% ipython --no-banner

In [1]: import numpy as np

In [2]: np.set_printoptions(precision=1, suppress=True, linewidth=200, sign=" ")

In [3]: data = np.loadtxt("test17.csv", delimiter=",")

In [4]: data
Out[4]: 
array([[ -4.9,  -6.2,  -3. ,   0.9,  -5.1,  -6. ,  -3. ,  -2. ,   1. ,   1.9],
       [  5.1,   5.8,   3.1,  -1.2,   5.1,   6. ,   3.2,   1.9,  -0.9,  -2.2],
       [ 15. ,  18. ,   9. ,  -3.1,  15. ,  17.9,   8.9,   6. ,  -3.1,  -5.9],
       [-15. , -18. ,  -9.1,   3. , -15. , -17.9,  -9. ,  -6.1,   3. ,   5.9]])

In [5]: round(float(np.linalg.norm(data, 2) / np.linalg.norm(data)), 1)
Out[5]: 1.0

In [6]: np.linalg.cond(data) > 100
Out[6]: np.True_

In [7]: [round(float(x), 1) for x in np.linalg.svd(data, compute_uv=False)[:3]]
Out[7]: [54.7, 0.5, 0.2]

In [8]: np.argsort(-np.linalg.norm(data, axis=0).round(6), kind="stable")[:3]
Out[8]: array([ 1,  5,  4])

In [9]: r0 = np.array([1, 3])

In [10]: np.convolve(data[1], r0)
Out[10]: array([ 5.1, 21.1, 20.5,  8.1,  1.5, 21.3, 21.2, 11.5,  4.8, -4.9, -6.6])

In [11]: B = data / np.sqrt((data ** 2).mean(axis=1, keepdims=True))

In [12]: np.linalg.matrix_rank(data - data.mean(axis=1, keepdims=True))
Out[12]: np.int64(4)

In [13]: np.linalg.matrix_rank(B) == np.linalg.matrix_rank(data)
Out[13]: np.True_

In [14]: B[2]
Out[14]: array([ 1.3,  1.6,  0.8, -0.3,  1.3,  1.5,  0.8,  0.5, -0.3, -0.5])

In [15]: J = np.loadtxt("block10.csv", delimiter=",")

In [16]: J
Out[16]: 
array([[-1.,  1.,  1.,  1.,  1.,  1.,  1.,  1.,  1.,  1.],
       [ 1., -1.,  1.,  1.,  1.,  1.,  1.,  1.,  1.,  1.],
       [ 1.,  1., -1.,  1.,  1.,  1.,  1.,  1.,  1.,  1.],
       [ 1.,  1.,  1., -1.,  1.,  1.,  1.,  1.,  1.,  1.],
       [ 1.,  1.,  1.,  1., -1.,  1.,  1.,  1.,  1.,  1.],
       [ 1.,  1.,  1.,  1.,  1., -1.,  1.,  1.,  1.,  1.],
       [ 1.,  1.,  1.,  1.,  1.,  1., -1.,  1.,  1.,  1.],
       [ 1.,  1.,  1.,  1.,  1.,  1.,  1., -1.,  1.,  1.],
       [ 1.,  1.,  1.,  1.,  1.,  1.,  1.,  1., -1.,  1.],
       [ 1.,  1.,  1.,  1.,  1.,  1.,  1.,  1.,  1., -1.]])

In [17]: B = J / np.sqrt((J ** 2).mean(axis=1, keepdims=True))

In [18]: J - J.mean(axis=1, keepdims=True)
Out[18]: 
array([[-1.8,  0.2,  0.2,  0.2,  0.2,  0.2,  0.2,  0.2,  0.2,  0.2],
       [ 0.2, -1.8,  0.2,  0.2,  0.2,  0.2,  0.2,  0.2,  0.2,  0.2],
       [ 0.2,  0.2, -1.8,  0.2,  0.2,  0.2,  0.2,  0.2,  0.2,  0.2],
       [ 0.2,  0.2,  0.2, -1.8,  0.2,  0.2,  0.2,  0.2,  0.2,  0.2],
       [ 0.2,  0.2,  0.2,  0.2, -1.8,  0.2,  0.2,  0.2,  0.2,  0.2],
       [ 0.2,  0.2,  0.2,  0.2,  0.2, -1.8,  0.2,  0.2,  0.2,  0.2],
       [ 0.2,  0.2,  0.2,  0.2,  0.2,  0.2, -1.8,  0.2,  0.2,  0.2],
       [ 0.2,  0.2,  0.2,  0.2,  0.2,  0.2,  0.2, -1.8,  0.2,  0.2],
       [ 0.2,  0.2,  0.2,  0.2,  0.2,  0.2,  0.2,  0.2, -1.8,  0.2],
       [ 0.2,  0.2,  0.2,  0.2,  0.2,  0.2,  0.2,  0.2,  0.2, -1.8]])
